>>> import numpy as np
>>> np.set_printoptions(suppress=True, linewidth=120)
>>> J = np.loadtxt("dump.csv", delimiter=",")
>>> J
array([[ 0.1,  2. ,  0. ,  0. ,  1. , -5. ,  2. ,  5. ,  0. ,  2. , -3. ],
       [-2. ,  3.1, -3. , -5. , -4. , -5. , -1. , -4. ,  2. , -5. ,  3. ],
       [ 4. ,  5. , -0.9,  0. ,  1. , -3. ,  1. , -3. , -3. , -2. ,  2. ],
       [-5. ,  2. ,  5. , -1.9,  0. , -3. ,  1. , -1. ,  3. ,  2. , -3. ],
       [-2. , -1. ,  1. , -5. ,  0.1, -1. , -3. , -3. , -5. ,  0. ,  4. ],
       [-4. ,  3. , -3. , -4. , -2. ,  4.1, -5. ,  1. , -3. ,  2. , -1. ],
       [ 5. ,  2. , -5. ,  1. , -4. ,  4. , -0.9, -3. ,  0. ,  2. ,  3. ],
       [ 2. , -5. ,  3. , -2. ,  5. ,  0. , -4. ,  3.1, -1. ,  3. ,  0. ],
       [ 3. ,  1. , -2. , -3. ,  4. ,  2. , -1. ,  1. ,  2.1,  0. ,  5. ],
       [ 0. , -3. , -4. , -3. , -5. , -5. ,  4. ,  1. , -5. ,  2.1,  3. ],
       [ 0. ,  2. ,  0. ,  0. ,  1. , -5. ,  2. ,  5. ,  0. ,  2. , -2.9]])
>>> Uu, sv, vt = np.linalg.svd(J)
>>> np.argmax(sv[:-1] / (sv[1:] + 1e-6)) + 1
np.int64(10)
>>> M2 = Uu[:, :10] @ np.diag(sv[:10]) @ vt[:10]
>>> np.linalg.matrix_rank(M2)
np.int64(10)
>>> np.linalg.matrix_rank(J, rtol=0.05)
np.int64(9)
>>> np.round(np.sort(np.abs(np.linalg.eigvals(J))), 1)
array([0.1, 0.4, 6.6, 7. , 7. , 8.1, 8.9, 8.9, 9.1, 9.1, 9.1])
>>> (J + J.T) / 2
array([[ 0.1,  0. ,  2. , -2.5, -0.5, -4.5,  3.5,  3.5,  1.5,  1. , -1.5],
       [ 0. ,  3.1,  1. , -1.5, -2.5, -1. ,  0.5, -4.5,  1.5, -4. ,  2.5],
       [ 2. ,  1. , -0.9,  2.5,  1. , -3. , -2. ,  0. , -2.5, -3. ,  1. ],
       [-2.5, -1.5,  2.5, -1.9, -2.5, -3.5,  1. , -1.5,  0. , -0.5, -1.5],
       [-0.5, -2.5,  1. , -2.5,  0.1, -1.5, -3.5,  1. , -0.5, -2.5,  2.5],
       [-4.5, -1. , -3. , -3.5, -1.5,  4.1, -0.5,  0.5, -0.5, -1.5, -3. ],
       [ 3.5,  0.5, -2. ,  1. , -3.5, -0.5, -0.9, -3.5, -0.5,  3. ,  2.5],
       [ 3.5, -4.5,  0. , -1.5,  1. ,  0.5, -3.5,  3.1,  0. ,  2. ,  2.5],
       [ 1.5,  1.5, -2.5,  0. , -0.5, -0.5, -0.5,  0. ,  2.1, -2.5,  2.5],
       [ 1. , -4. , -3. , -0.5, -2.5, -1.5,  3. ,  2. , -2.5,  2.1,  2.5],
       [-1.5,  2.5,  1. , -1.5,  2.5, -3. ,  2.5,  2.5,  2.5,  2.5, -2.9]])
>>> F = np.vander(np.arange(5) - 2, 4, increasing=True)
>>> F
array([[ 1, -2,  4, -8],
       [ 1, -1,  1, -1],
       [ 1,  0,  0,  0],
       [ 1,  1,  1,  1],
       [ 1,  2,  4,  8]])
>>> x0 = np.array([-8, 5, -1, -8])
>>> h1 = np.maximum(F @ x0, 0)
>>> F.T @ h1
array([  42,  -84,  168, -336])
>>> np.maximum(F @ x0, 0) - np.maximum(-F @ x0, 0)
array([ 42,  -6,  -8, -12, -66])
>>> m1 = np.load("test16.npy")
>>> m1
array([[5, 0, 0, 0, 0],
       [0, 2, 0, 5, 5],
       [0, 0, 0, 0, 0],
       [0, 0, 0, 0, 0],
       [0, 3, 0, 0, 0]])
>>> # columns 3 and 4 are equal
>>> x0 = np.array([1, 3, 2, 2, 0])
>>> h1 = np.maximum(m1 @ x0, 0)
>>> m1.T @ h1
array([25, 59,  0, 80, 80])
>>> np.round(np.tanh(m1 @ x0), 1)
array([1., 1., 0., 0., 1.])
>>> m1 * (h1 > 1e-9)[:, None]
array([[5, 0, 0, 0, 0],
       [0, 2, 0, 5, 5],
       [0, 0, 0, 0, 0],
       [0, 0, 0, 0, 0],
       [0, 3, 0, 0, 0]])
>>> M = np.load("data.npy")
>>> M.round(1) + 0
array([[-0.5, -0.2,  0.2,  0.1,  0. ,  1.8, -0.8],
       [ 0.1, -0.6,  0. ,  0.8,  1.7,  0. ,  0.2],
       [ 1.1,  0.5, -1. ,  1. , -0.4,  0.5,  0.3],
       [-0.1, -0.5, -1.6, -0.7,  0.3, -0.3, -0.8],
       [ 1.3, -0.9,  0.7,  0. , -0.4, -0.2, -0.9],
       [-0.9, -0.8, -0.2,  1.2, -0.8, -0.5, -0.2],
       [ 0.1, -1.2, -0.2, -0.6, -0.4,  0.5,  1.3]])
>>> rng = np.random.default_rng(92)
>>> idx = rng.permutation(7)
>>> M2 = M[:, idx] * rng.choice([-1, 1], 7)
>>> M2.round(1) + 0
array([[ 0. , -0.2, -0.8,  0.5,  0.1,  1.8,  0.2],
       [-1.7,  0. ,  0.2, -0.1,  0.8,  0. ,  0.6],
       [ 0.4,  1. ,  0.3, -1.1,  1. ,  0.5, -0.5],
       [-0.3,  1.6, -0.8,  0.1, -0.7, -0.3,  0.5],
       [ 0.4, -0.7, -0.9, -1.3,  0. , -0.2,  0.9],
       [ 0.8,  0.2, -0.2,  0.9,  1.2, -0.5,  0.8],
       [ 0.4,  0.2,  1.3, -0.1, -0.6,  0.5,  1.2]])
>>> Uu, _, vt = np.linalg.svd(M.T @ M2)
>>> np.round(Uu @ vt, 1) + 0
array([[ 0.,  0.,  0., -1.,  0.,  0.,  0.],
       [ 0.,  0.,  0.,  0.,  0.,  0., -1.],
       [ 0., -1.,  0.,  0.,  0.,  0.,  0.],
       [ 0.,  0.,  0.,  0.,  1.,  0.,  0.],
       [-1.,  0.,  0.,  0.,  0.,  0.,  0.],
       [ 0.,  0.,  0.,  0.,  0.,  1.,  0.],
       [ 0.,  0.,  1.,  0.,  0.,  0.,  0.]])
>>> idx
array([4, 2, 6, 0, 3, 5, 1])
>>> M2 = np.array([[1, 1], [1, -1]])
>>> mat = np.kron(M2, np.kron(M2, M2))[rng.permutation(8)][:7]
>>> mat
array([[ 1, -1, -1,  1,  1, -1, -1,  1],
       [ 1, -1,  1, -1,  1, -1,  1, -1],
       [ 1,  1,  1,  1, -1, -1, -1, -1],
       [ 1, -1,  1, -1, -1,  1, -1,  1],
       [ 1, -1, -1,  1, -1,  1,  1, -1],
       [ 1,  1, -1, -1, -1, -1,  1,  1],
       [ 1,  1, -1, -1,  1,  1, -1, -1]])
>>> theta = np.radians(120)
>>> r_ = np.eye(8)
>>> r_[5, 5] = r_[6, 6] = np.cos(theta)
>>> r_[5, 6], r_[6, 5] = -np.sin(theta), np.sin(theta)
>>> r_.round(1)
array([[ 1. ,  0. ,  0. ,  0. ,  0. ,  0. ,  0. ,  0. ],
       [ 0. ,  1. ,  0. ,  0. ,  0. ,  0. ,  0. ,  0. ],
       [ 0. ,  0. ,  1. ,  0. ,  0. ,  0. ,  0. ,  0. ],
       [ 0. ,  0. ,  0. ,  1. ,  0. ,  0. ,  0. ,  0. ],
       [ 0. ,  0. ,  0. ,  0. ,  1. ,  0. ,  0. ,  0. ],
       [ 0. ,  0. ,  0. ,  0. ,  0. , -0.5, -0.9,  0. ],
       [ 0. ,  0. ,  0. ,  0. ,  0. ,  0.9, -0.5,  0. ],
       [ 0. ,  0. ,  0. ,  0. ,  0. ,  0. ,  0. ,  1. ]])
>>> M2 = mat @ r_.T
>>> np.allclose(np.linalg.norm(mat, axis=1), np.linalg.norm(M2, axis=1))
True
>>> np.round(np.linalg.svd(mat, compute_uv=False), 1), np.round(np.linalg.svd(M2, compute_uv=False), 1)
(array([2.8, 2.8, 2.8, 2.8, 2.8, 2.8, 2.8]), array([2.8, 2.8, 2.8, 2.8, 2.8, 2.8, 2.8]))
>>> x0 = np.array([1, 1, 2, 3, 1, -1, 1, -3])
>>> np.round(np.abs(np.linalg.eigvals(r_)), 1)
array([1., 1., 1., 1., 1., 1., 1., 1.])
>>> np.round(np.linalg.inv(r_), 1)
array([[ 1. ,  0. ,  0. ,  0. ,  0. ,  0. ,  0. ,  0. ],
       [ 0. ,  1. ,  0. ,  0. ,  0. ,  0. ,  0. ,  0. ],
       [ 0. ,  0. ,  1. ,  0. ,  0. ,  0. ,  0. ,  0. ],
       [ 0. ,  0. ,  0. ,  1. ,  0. ,  0. ,  0. ,  0. ],
       [ 0. ,  0. ,  0. ,  0. ,  1. ,  0. ,  0. ,  0. ],
       [ 0. ,  0. ,  0. ,  0. ,  0. , -0.5,  0.9,  0. ],
       [-0. , -0. , -0. , -0. , -0. , -0.9, -0.5, -0. ],
       [ 0. ,  0. ,  0. ,  0. ,  0. ,  0. ,  0. ,  1. ]])
>>> [p for p in range(1, 25) if np.allclose(np.linalg.matrix_power(r_, p), np.eye(8))]
[3, 6, 9, 12, 15, 18, 21, 24]
>>> np.round(np.sort(np.abs(np.degrees(np.angle(np.linalg.eigvals(r_))))), 1)
array([  0.,   0.,   0.,   0.,   0.,   0., 120., 120.])
>>> 8 - np.linalg.matrix_rank(r_ - np.eye(8), tol=1e-8)
np.int64(6)
>>> np.round(r_.T @ (r_ @ x0), 1)
array([ 1.,  1.,  2.,  3.,  1., -1.,  1., -3.])
